% python3 -q
>>> import numpy as np
>>> from numpy import linalg as LA
>>> np.set_printoptions(suppress=True, linewidth=100)
>>> data = np.load("test8.npy")
>>> data
array([[ 16, -12, -12, -16, -16],
       [-12,   9,   9,  12,  12],
       [-12,   9,   9,  12,  12],
       [-16,  12,  12,  16,  16],
       [-16,  12,  12,  16,  16]])
>>> left, s, VT = LA.svd(data)
>>> evecs = VT[:(s > 1e-8).sum()]
>>> rng = np.random.default_rng(282280)
>>> x = data[1] + -2 * data[4] + rng.integers(2) * np.eye(5)[3]
>>> x
array([ 20., -15., -15., -20., -20.])
>>> np.round(LA.norm(x - evecs.T @ evecs @ x), 1)
np.float64(0.0)
>>> np.round(np.diag(evecs.T @ evecs), 1)
array([0.2, 0.1, 0.1, 0.2, 0.2])
>>> np.allclose(evecs.T @ evecs @ x, x)
True
>>> LA.matrix_rank(np.vstack([data, x]))
np.int64(1)
>>> np.count_nonzero(data)
np.int64(25)
>>> data.shape
(5, 5)
>>> np.abs(data).max()
np.int64(16)
>>> evals, evecs = LA.eigh(data)
>>> x = np.array([1, 3, 3, 3, 2])
>>> np.round(evecs * np.abs(evals) @ evecs.T, 1)
array([[ 16., -12., -12., -16., -16.],
       [-12.,   9.,   9.,  12.,  12.],
       [-12.,   9.,   9.,  12.,  12.],
       [-16.,  12.,  12.,  16.,  16.],
       [-16.,  12.,  12.,  16.,  16.]])
>>> np.round(x @ data @ x / (x @ x), 1), round(evals[0], 1), np.round(evals[-1], 1)
(np.float64(36.1), np.float64(-0.0), np.float64(66.0))
>>> np.round(evecs * np.maximum(evals, 0) @ evecs.T, 1)
array([[ 16., -12., -12., -16., -16.],
       [-12.,   9.,   9.,  12.,  12.],
       [-12.,   9.,   9.,  12.,  12.],
       [-16.,  12.,  12.,  16.,  16.],
       [-16.,  12.,  12.,  16.,  16.]])
>>> np.round(LA.eigvalsh(data[1:, 1:]), 1) + 0
array([ 0.,  0.,  0., 50.])
>>> np.abs(data).sum(axis=1).max(), np.round(np.abs(evals).max(), 1)
(np.int64(72), np.float64(66.0))
>>> (data + data.T) / 2
array([[ 16., -12., -12., -16., -16.],
       [-12.,   9.,   9.,  12.,  12.],
       [-12.,   9.,   9.,  12.,  12.],
       [-16.,  12.,  12.,  16.,  16.],
       [-16.,  12.,  12.,  16.,  16.]])
>>> round(LA.det(data), 1)
np.float64(0.0)
>>> np.trace(data)
np.int64(66)
>>> np.round(np.sort(np.abs(LA.eigvals(data))), 1) + 0
array([ 0.,  0.,  0.,  0., 66.])
>>> LA.matrix_power(data, 3)
array([[ 69696, -52272, -52272, -69696, -69696],
       [-52272,  39204,  39204,  52272,  52272],
       [-52272,  39204,  39204,  52272,  52272],
       [-69696,  52272,  52272,  69696,  69696],
       [-69696,  52272,  52272,  69696,  69696]])
>>> rank = LA.matrix_rank(data)
>>> rank
np.int64(1)
>>> ns = LA.svd(data)[2][rank:].T
>>> np.round(data @ ns, 1) + 0
array([[0., 0., 0., 0.],
       [0., 0., 0., 0.],
       [0., 0., 0., 0.],
       [0., 0., 0., 0.],
       [0., 0., 0., 0.]])
>>> [int(LA.matrix_rank(data[:, :j + 1])) for j in range(5)]
[1, 1, 1, 1, 1]
>>> ns.shape
(5, 4)
>>> s = 5 * 0.5 ** np.arange(3)
>>> feats = rng.normal(size=(10, 3)) * rng.permutation(s)
>>> feats.round(1)
array([[ 0.4, -1.8,  0.3],
       [-2.5,  2.2,  1.7],
       [-2.9,  0.5,  0.2],
       [-0.6, -4.5,  0.1],
       [-0.4,  3.6, -0.9],
       [ 1.4,  1. , -0.8],
       [-2.9, -2. ,  1.6],
       [-3.2,  6.6, -0.7],
       [-2.9, -0.9, -0.7],
       [ 2.3,  4.1, -1.4]])
>>> x = np.array([-2, 2, 1])
>>> h1 = np.maximum(feats @ x, 0)
>>> np.round(np.tanh(feats @ x), 1)
array([-1. ,  1. ,  1. , -1. ,  1. , -0.9,  1. ,  1. ,  1. ,  1. ])
>>> np.flatnonzero(h1 > 1e-9)
array([1, 2, 4, 6, 7, 8, 9])
>>> np.round(feats * (h1 > 1e-9)[:, None], 1)
array([[ 0. , -0. ,  0. ],
       [-2.5,  2.2,  1.7],
       [-2.9,  0.5,  0.2],
       [-0. , -0. ,  0. ],
       [-0.4,  3.6, -0.9],
       [ 0. ,  0. , -0. ],
       [-2.9, -2. ,  1.6],
       [-3.2,  6.6, -0.7],
       [-2.9, -0.9, -0.7],
       [ 2.3,  4.1, -1.4]])
>>> np.round(np.maximum(feats @ x, 0) - np.maximum(-feats @ x, 0), 1)
array([-4.2, 11. ,  7. , -7.5,  7.1, -1.5,  3.3, 18.9,  3.4,  2.2])
